% python3 -q
>>> import numpy as np
>>> import numpy.linalg as la
>>> np.set_printoptions(precision=3, suppress=True, linewidth=160, sign=" ")
>>> rng = np.random.default_rng(528892)
>>> data = np.eye(7, dtype=int)[rng.permutation(7)]
>>> data
array([[ 1,  0,  0,  0,  0,  0,  0],
       [ 0,  0,  0,  1,  0,  0,  0],
       [ 0,  0,  0,  0,  1,  0,  0],
       [ 0,  0,  1,  0,  0,  0,  0],
       [ 0,  1,  0,  0,  0,  0,  0],
       [ 0,  0,  0,  0,  0,  1,  0],
       [ 0,  0,  0,  0,  0,  0,  1]])
>>> left, sv, VT = la.svd(data, full_matrices=False)
>>> np.cumsum(sv ** 2) / np.sum(sv ** 2)
array([ 0.143,  0.286,  0.429,  0.571,  0.714,  0.857,  1.   ])
>>> round(np.sqrt((sv ** 2).sum()), 3), round(float(la.norm(data)), 3)
(np.float64(2.646), 2.646)
>>> la.matrix_power(data, 2)
array([[ 1,  0,  0,  0,  0,  0,  0],
       [ 0,  0,  1,  0,  0,  0,  0],
       [ 0,  1,  0,  0,  0,  0,  0],
       [ 0,  0,  0,  0,  1,  0,  0],
       [ 0,  0,  0,  1,  0,  0,  0],
       [ 0,  0,  0,  0,  0,  1,  0],
       [ 0,  0,  0,  0,  0,  0,  1]])
>>> data.sum(axis=1)
array([ 1,  1,  1,  1,  1,  1,  1])
>>> p = np.eye(7)[3]
>>> for _ in range(4):
...     p = p @ data
...     print(p.round(3))
... 
[ 0.  0.  1.  0.  0.  0.  0.]
[ 0.  0.  0.  0.  1.  0.  0.]
[ 0.  1.  0.  0.  0.  0.  0.]
[ 0.  0.  0.  1.  0.  0.  0.]
>>> W = np.array([[0, 2, 1, 5],
...     [0, 5, 3, 1],
...     [4, 3, 2, 4],
...     [4, 0, 3, 0],
...     [4, 2, 4, 5],
...     [5, 4, 5, 2],
...     [1, 3, 0, 4]])
>>> b = np.array([3, 2, -3, -3])
>>> act = np.maximum(data @ W + b, 0)
>>> (act > 0).astype(int)
array([[ 1,  1,  0,  1],
       [ 1,  1,  0,  0],
       [ 1,  1,  1,  1],
       [ 1,  1,  0,  1],
       [ 1,  1,  0,  0],
       [ 1,  1,  1,  0],
       [ 1,  1,  0,  1]])
>>> la.matrix_rank(act)
np.int64(4)
>>> (act > 0).mean(axis=0)
array([ 1.   ,  1.   ,  0.286,  0.571])
>>> W2 = np.array([[2, 1, 0], [2, 2, 0], [1, 2, 0], [2, 1, 1]])
>>> act @ W2
array([[ 18,  13,   2],
       [ 18,  11,   0],
       [ 27,  19,   2],
       [ 26,  18,   1],
       [ 20,  17,   0],
       [ 30,  24,   0],
       [ 20,  15,   1]])
>>> (act @ W2).round(6).argmax(axis=1)
array([ 0,  0,  0,  0,  0,  0,  0])
>>> x0 = np.array([2, 4, 0, 2, 2, 3, 0])
>>> y = data @ x0
>>> y
array([ 2,  2,  2,  0,  4,  3,  0])
>>> la.solve(data, -1 * y)
array([-2., -4.,  0., -2., -2., -3.,  0.])
>>> la.solve(data, data[:, 0])
array([ 1.,  0.,  0.,  0.,  0.,  0.,  0.])
>>> E = np.loadtxt("layer10.csv", delimiter=",")
>>> E
array([[-0.598, -0.294,  0.196,  0.67 , -0.242, -0.216, -0.835, -1.161],
       [ 0.3  ,  3.7  , -0.9  , -1.   ,  0.7  ,  0.4  , -0.3  ,  1.8  ],
       [-0.6  , -0.3  ,  0.2  ,  0.6  , -0.2  , -0.2  , -0.8  , -1.2  ],
       [-0.3  , -0.1  ,  0.2  , -0.3  , -0.8  , -0.1  ,  0.8  ,  1.5  ],
       [ 1.1  ,  0.8  ,  0.1  , -0.2  , -1.3  ,  0.4  , -0.8  , -0.9  ],
       [-0.9  , -0.2  ,  0.7  ,  2.2  ,  0.4  , -0.8  ,  2.1  ,  0.2  ],
       [ 2.2  , -0.6  , -1.   , -0.9  , -1.   , -1.9  ,  0.4  ,  0.5  ]])
>>> left, sv, VT = la.svd(E)
>>> np.argmax(sv[:-1] / (sv[1:] + 1e-6)) + 1
np.int64(6)
>>> B = left[:, :6] @ np.diag(sv[:6]) @ VT[:6]
>>> round(la.norm(E - B, 2), 3), round(sv[6], 3)
(np.float64(0.051), np.float64(0.051))
>>> la.matrix_rank(B)
np.int64(6)
>>> la.matrix_rank(E, rtol=0.05)
np.int64(6)
>>> np.round(la.norm(E, 2), 3)
np.float64(4.885)
>>> la.norm(E, axis=1)
array([ 1.755,  4.424,  1.735,  1.942,  2.28 ,  3.381,  3.468])
>>> round(float(la.norm(E) ** 2 / la.norm(E, 2) ** 2), 3)
2.434
>>> round(la.norm(E, "nuc"), 3)
np.float64(16.77)
>>> B = np.array([[2, -2],
...     [0, -1],
...     [-1, 2],
...     [-2, 2],
...     [2, -2],
...     [-2, -2],
...     [0, -2],
...     [1, -2]])
>>> np.einsum("ik,kj->ij", E, B)
array([[ -3.945,   8.13 ],
       [  5.9  , -13.3  ],
       [ -3.8  ,   7.9  ],
       [ -0.1  ,  -2.3  ],
       [ -1.8  ,   2.   ],
       [ -4.3  ,   4.   ],
       [  9.5  ,  -3.6  ]])
>>> E @ B
array([[ -3.945,   8.13 ],
       [  5.9  , -13.3  ],
       [ -3.8  ,   7.9  ],
       [ -0.1  ,  -2.3  ],
       [ -1.8  ,   2.   ],
       [ -4.3  ,   4.   ],
       [  9.5  ,  -3.6  ]])
>>> np.vstack([E, B.T]).shape
(9, 8)
>>> B.T @ E.T
array([[ -3.945,   5.9  ,  -3.8  ,  -0.1  ,  -1.8  ,  -4.3  ,   9.5  ],
       [  8.13 , -13.3  ,   7.9  ,  -2.3  ,   2.   ,   4.   ,  -3.6  ]])
>>> feats = np.load("case4.npy")
>>> feats
array([[ 1,  0,  0,  0,  0],
       [ 5,  1,  0,  0,  0],
       [ 9,  5,  1,  0,  0],
       [ 5,  2,  8,  1,  0],
       [ 5,  4,  9,  5,  1]])
>>> proj = np.triu(np.array([[1, 1, 0, -1, 2],
...     [0, -2, 2, 2, 1],
...     [-1, -2, -2, 0, -2],
...     [-2, 0, 2, 1, 0],
...     [2, 1, 0, -1, -2]]), 1) + np.eye(5)
>>> B = proj @ feats @ la.inv(proj)
>>> np.poly(B)
array([  1.,  -5.,  10., -10.,   5.,  -1.])
>>> la.matrix_rank(B)
np.int64(5)
>>> np.round(la.det(B), 3)
np.float64(1.0)
>>> arr = np.loadtxt("a.csv", delimiter=",")
>>> arr
array([[-1.2, -0.8,  0.8,  0.9, -0.4,  1.5, -0.7],
       [-0.7, -1.1,  0.3,  0.5,  0.1, -1.1, -0.4],
       [ 0.2,  0.3,  0.9,  1.2,  0.6, -1.6, -0.3],
       [ 3.3,  0.1,  0. ,  0.7,  0.6,  0.1, -0.5],
       [ 1. ,  1.1,  0.7,  0.7,  0.3,  0. , -2.1],
       [ 1. ,  0.4,  0.2, -1.4, -0.4,  0.6,  0.7],
       [ 0.8,  1.5, -1.1, -1.7, -0.3, -1.2,  1. ],
       [ 1.3,  2.2, -0.9, -0.2,  0.3, -0.3,  1.6],
       [-0.4,  2.2, -0.1, -0.6,  0.1, -0.2, -0.1],
       [ 1.2, -1.9,  0.1, -2.1, -2.1,  0. , -0.3],
       [ 0.1, -1.5,  0.4,  0.2,  1.5,  1.4, -1. ],
       [ 0.1,  0.3,  0.5,  1.2, -1.8,  1.1,  2.2],
       [ 0.4, -0.6,  0.6, -0.4,  0.8,  0.1, -0.4],
       [-0.6,  0.3, -0.6, -0.7,  0.8, -0.1,  0.4],
       [ 1.9,  0.6, -0.3, -0.1,  0.5, -0.6,  0.5],
       [-0.5, -0.9,  2.1, -0.7, -1.3,  0.4, -0.2],
       [ 0.3, -0.6,  0.5, -0.4, -1.2, -0.7, -0.4],
       [-2.4, -0.5,  0.6, -0.8, -0.6, -1.1, -1.1],
       [-3. , -4.5,  5. ,  3. , -1.5,  2. , -3. ],
       [ 0.1,  0.4, -2.3, -0.8,  0.4, -1.1, -2.5],
       [-0.4, -1.9, -0.3,  0.1,  1.4,  0.4, -0.2],
       [-0.8, -1. , -0.6,  2.2,  0.4,  0.2,  0.7],
       [-0.2, -0.2, -0.4, -1.1,  0. , -0.3,  0. ]])
>>> B = np.c_[arr[:, :2] @ np.array([[1, 6], [5, 5]]), np.array([-3, -4, -9, 4, 6, -4, -6, -4, -5, -5, -9, -1, -7, 7, 7, -8, 0, 3, -9, -6, 2, -3, 4])]
>>> B
array([[ -5.2, -11.2,  -3. ],
       [ -6.2,  -9.7,  -4. ],
       [  1.7,   2.7,  -9. ],
       [  3.8,  20.3,   4. ],
       [  6.5,  11.5,   6. ],
       [  3. ,   8. ,  -4. ],
       [  8.3,  12.3,  -6. ],
       [ 12.3,  18.8,  -4. ],
       [ 10.6,   8.6,  -5. ],
       [ -8.3,  -2.3,  -5. ],
       [ -7.4,  -6.9,  -9. ],
       [  1.6,   2.1,  -1. ],
       [ -2.6,  -0.6,  -7. ],
       [  0.9,  -2.1,   7. ],
       [  4.9,  14.4,   7. ],
       [ -5. ,  -7.5,  -8. ],
       [ -2.7,  -1.2,   0. ],
       [ -4.9, -16.9,   3. ],
       [-25.5, -40.5,  -9. ],
       [  2.1,   2.6,  -6. ],
       [ -9.9, -11.9,   2. ],
       [ -5.8,  -9.8,  -3. ],
       [ -1.2,  -2.2,   4. ]])
>>> la.norm(la.qr(arr)[0].T @ B, axis=0) ** 2 / ((B ** 2).sum(axis=0) + 1e-12)
array([ 1.   ,  1.   ,  0.144])
>>> la.matrix_rank(np.c_[arr, B])
np.int64(8)
>>> la.matrix_rank(B)
np.int64(3)
>>> np.round(la.norm(B - arr @ la.lstsq(arr, B)[0], axis=0), 3) + 0
array([  0. ,   0. ,  24.9])
